$ python3 -q
>>> import numpy as np
>>> np.set_printoptions(precision=1, suppress=True, linewidth=160)
>>> F = np.load("layer14.npy")
>>> print(F)
[[ 4  4  4  4  4  4  4]
 [ 4  8  8  8  8  8  8]
 [ 4  8 12 12 12 12 12]
 [ 4  8 12 16 16 16 16]
 [ 4  8 12 16 20 20 20]
 [ 4  8 12 16 20 24 24]
 [ 4  8 12 16 20 24 28]]
>>> # symmetric
>>> w, vecs = np.linalg.eigh(F)
>>> print(np.linalg.svd(F, compute_uv=False))
[91.5 10.5  4.   2.2  1.5  1.2  1. ]
>>> print(np.abs(vecs[:, -1]))
[0.1 0.2 0.3 0.4 0.4 0.5 0.5]
>>> print(np.round(vecs.T @ F @ vecs, 1) + 0)
[[ 1.   0.   0.   0.   0.   0.   0. ]
 [ 0.   1.2  0.   0.   0.   0.   0. ]
 [ 0.   0.   1.5  0.   0.   0.   0. ]
 [ 0.   0.   0.   2.2  0.   0.   0. ]
 [ 0.   0.   0.   0.   4.   0.   0. ]
 [ 0.   0.   0.   0.   0.  10.5  0. ]
 [ 0.   0.   0.   0.   0.   0.  91.5]]
>>> print(np.unique(w.round(6) + 0, return_counts=True)[1])
[1 1 1 1 1 1 1]
>>> x0 = np.ones(7)
>>> for _ in range(6):
...     x0 = F @ x0
...     x0 /= np.linalg.norm(x0)
...     print(round(x0 @ F @ x0, 1))
... 
91.4
91.5
91.5
91.5
91.5
91.5
>>> print(round(float(np.linalg.eigvalsh(F)[-1]), 1))
91.5
>>> print(x0)
[0.1 0.2 0.3 0.4 0.4 0.5 0.5]
>>> C2 = F.T @ F
>>> print(np.linalg.matrix_rank(C2))
7
>>> print(np.trace(C2), (F ** 2).sum())
8512 8512
>>> print(np.allclose(C2, C2.T))
True
>>> B = F / np.linalg.norm(F, axis=1, keepdims=True)
>>> C2 = B @ B.T
>>> print(C2[3])
[0.9 1.  1.  1.  1.  1.  1. ]
>>> print(np.argwhere(np.triu(np.abs(C2) > 0.95, 1)))
[[0 1]
 [0 2]
 [1 2]
 [1 3]
 [1 4]
 [2 3]
 [2 4]
 [2 5]
 [2 6]
 [3 4]
 [3 5]
 [3 6]
 [4 5]
 [4 6]
 [5 6]]
>>> def softmax(z):
...     e = np.exp(z - z.max(axis=-1, keepdims=True))
...     return e / e.sum(axis=-1, keepdims=True)
... 
>>> print(np.round(softmax(F[1] + 5), 1) + 0)
[0.  0.2 0.2 0.2 0.2 0.2 0.2]
>>> print(softmax(F).sum(axis=1))
[1. 1. 1. 1. 1. 1. 1.]
>>> att = F @ F.T / np.sqrt(7)
>>> print(softmax(att)[1] @ F)
[ 4.  8. 12. 16. 20. 24. 28.]
>>> mat = np.load("block8.npy")
>>> print(mat)
[[-0.4 -0.4 -0.1  0.8]
 [ 0.9 -0.4  0.1  0.2]
 [ 0.3  0.4 -0.8  0.2]
 [ 0.1  0.7  0.5  0.5]]
>>> x0 = np.array([0, 0, 2, 2])
>>> print(np.sort(np.abs(np.degrees(np.angle(np.linalg.eigvals(mat))))))
[  0. 125. 125. 180.]
>>> print(np.round(mat.T @ (mat @ x0), 1) + 0)
[0. 0. 2. 2.]
>>> print(np.linalg.inv(mat))
[[-0.4  0.9  0.3  0.1]
 [-0.4 -0.4  0.4  0.7]
 [-0.1  0.1 -0.8  0.5]
 [ 0.8  0.2  0.2  0.5]]
>>> print([p for p in range(1, 25) if np.allclose(np.linalg.matrix_power(mat, p), np.eye(4))])
[]
>>> print(np.linalg.pinv(mat))
[[-0.4  0.9  0.3  0.1]
 [-0.4 -0.4  0.4  0.7]
 [-0.1  0.1 -0.8  0.5]
 [ 0.8  0.2  0.2  0.5]]
>>> print(np.linalg.norm(mat, axis=0))
[1. 1. 1. 1.]
>>> print(np.linalg.svd(mat, compute_uv=False))
[1. 1. 1. 1.]
>>> print(np.round(mat @ mat.T, 1) + 0)
[[1. 0. 0. 0.]
 [0. 1. 0. 0.]
 [0. 0. 1. 0.]
 [0. 0. 0. 1.]]
>>> print(np.round(mat[:, 1] @ mat[:, 3], 1))
0.0
>>> B = np.array([[-5, 5], [-4, 3]])
>>> C = np.kron(B, mat)
>>> print(C.shape)
(8, 8)
>>> print(round(float(np.einsum("ij,ji->", mat, mat)), 1))
1.3
>>> print(round(np.linalg.det(mat[::-1]), 1))
-1.0
>>> print(np.round(np.poly(mat), 1) + 0)
[ 1.   1.1  0.  -1.1 -1. ]
>>> print(round(float(np.linalg.det(mat.T)), 1))
-1.0
>>> rng = np.random.default_rng(505535)
>>> z = rng.permutation(4)
>>> print(z)
[2 3 1 0]
>>> B = mat[z][:, z]
>>> print(np.allclose(B, mat))
False
>>> print(round(float(np.trace(B)), 1))
-1.1
>>> print(round(float(np.linalg.det(B)), 1), round(float(np.linalg.det(mat[z])), 1))
-1.0 1.0
>>> print(B)
[[-0.8  0.2  0.4  0.3]
 [ 0.5  0.5  0.7  0.1]
 [ 0.1  0.2 -0.4  0.9]
 [-0.1  0.8 -0.4 -0.4]]
>>> arr = np.load("w.npy")
>>> print(arr)
[[ 2. -3.  0.  0.  0.  0.  0.  0.  0.]
 [-3. -3. -3.  0.  0.  0.  0.  0.  0.]
 [ 0. -3.  0. -3.  0.  0.  0.  0.  0.]
 [ 0.  0. -3.  2. -3.  0.  0.  0.  0.]
 [ 0.  0.  0. -3.  1. -3.  0.  0.  0.]
 [ 0.  0.  0.  0. -3.  1. -3.  0.  0.]
 [ 0.  0.  0.  0.  0. -3.  0. -3.  0.]
 [ 0.  0.  0.  0.  0.  0. -3.  0. -3.]
 [ 0.  0.  0.  0.  0.  0.  0. -3. -1.]]
>>> # symmetric, so the eigenvalues are real
>>> w, vecs = np.linalg.eigh(arr)
>>> print(np.linalg.eigvalsh(arr @ arr))
[ 0.1  2.4  6.5 11.1 13.7 24.3 26.3 36.7 43. ]
>>> print(np.unique(w.round(6) + 0, return_counts=True)[1])
[1 1 1 1 1 1 1 1 1]
>>> print(np.round(w.sum(), 1), np.trace(arr))
2.0 2.0
>>> print(np.abs(vecs[:, -1]))
[0.1 0.1 0.3 0.6 0.5 0.4 0.3 0.1 0.1]
>>> print(w)
[-6.1 -5.1 -3.3 -1.5  0.3  2.5  3.7  4.9  6.6]
>>> print(np.round(vecs.T @ arr @ vecs, 1) + 0)
[[-6.1  0.   0.   0.   0.   0.   0.   0.   0. ]
 [ 0.  -5.1  0.   0.   0.   0.   0.   0.   0. ]
 [ 0.   0.  -3.3  0.   0.   0.   0.   0.   0. ]
 [ 0.   0.   0.  -1.5  0.   0.   0.   0.   0. ]
 [ 0.   0.   0.   0.   0.3  0.   0.   0.   0. ]
 [ 0.   0.   0.   0.   0.   2.5  0.   0.   0. ]
 [ 0.   0.   0.   0.   0.   0.   3.7  0.   0. ]
 [ 0.   0.   0.   0.   0.   0.   0.   4.9  0. ]
 [ 0.   0.   0.   0.   0.   0.   0.   0.   6.6]]
